% ipython --no-banner

In [1]: import numpy as np

In [2]: np.set_printoptions(suppress=True, linewidth=120)

In [3]: def tidy(a):
   ...:     return np.round(a, 3) + 0
   ...: 

In [4]: E = np.minimum.outer(np.arange(1, 11), np.arange(1, 11)) * -2

In [5]: print(E)
[[ -2  -2  -2  -2  -2  -2  -2  -2  -2  -2]
 [ -2  -4  -4  -4  -4  -4  -4  -4  -4  -4]
 [ -2  -4  -6  -6  -6  -6  -6  -6  -6  -6]
 [ -2  -4  -6  -8  -8  -8  -8  -8  -8  -8]
 [ -2  -4  -6  -8 -10 -10 -10 -10 -10 -10]
 [ -2  -4  -6  -8 -10 -12 -12 -12 -12 -12]
 [ -2  -4  -6  -8 -10 -12 -14 -14 -14 -14]
 [ -2  -4  -6  -8 -10 -12 -14 -16 -16 -16]
 [ -2  -4  -6  -8 -10 -12 -14 -16 -18 -18]
 [ -2  -4  -6  -8 -10 -12 -14 -16 -18 -20]]

In [6]: rng = np.random.default_rng(727)

In [7]: labels = rng.permutation(10)

In [8]: print(labels)
[1 6 7 3 9 8 5 0 4 2]

In [9]: other = E[labels][:, labels]

In [10]: tidy(np.sort(np.abs(np.linalg.eigvals(other))))
Out[10]: array([ 0.511,  0.548,  0.616,  0.732,  0.93 ,  1.286,  2.   ,  3.746, 10.098, 89.532])

In [11]: np.trace(other)
Out[11]: np.int64(-110)

In [12]: print(np.diag(other))
[ -4 -14 -16  -8 -20 -18 -12  -2 -10  -6]

In [13]: print(other)
[[ -4  -4  -4  -4  -4  -4  -4  -2  -4  -4]
 [ -4 -14 -14  -8 -14 -14 -12  -2 -10  -6]
 [ -4 -14 -16  -8 -16 -16 -12  -2 -10  -6]
 [ -4  -8  -8  -8  -8  -8  -8  -2  -8  -6]
 [ -4 -14 -16  -8 -20 -18 -12  -2 -10  -6]
 [ -4 -14 -16  -8 -18 -18 -12  -2 -10  -6]
 [ -4 -12 -12  -8 -12 -12 -12  -2 -10  -6]
 [ -2  -2  -2  -2  -2  -2  -2  -2  -2  -2]
 [ -4 -10 -10  -8 -10 -10 -10  -2 -10  -6]
 [ -4  -6  -6  -6  -6  -6  -6  -2  -6  -6]]
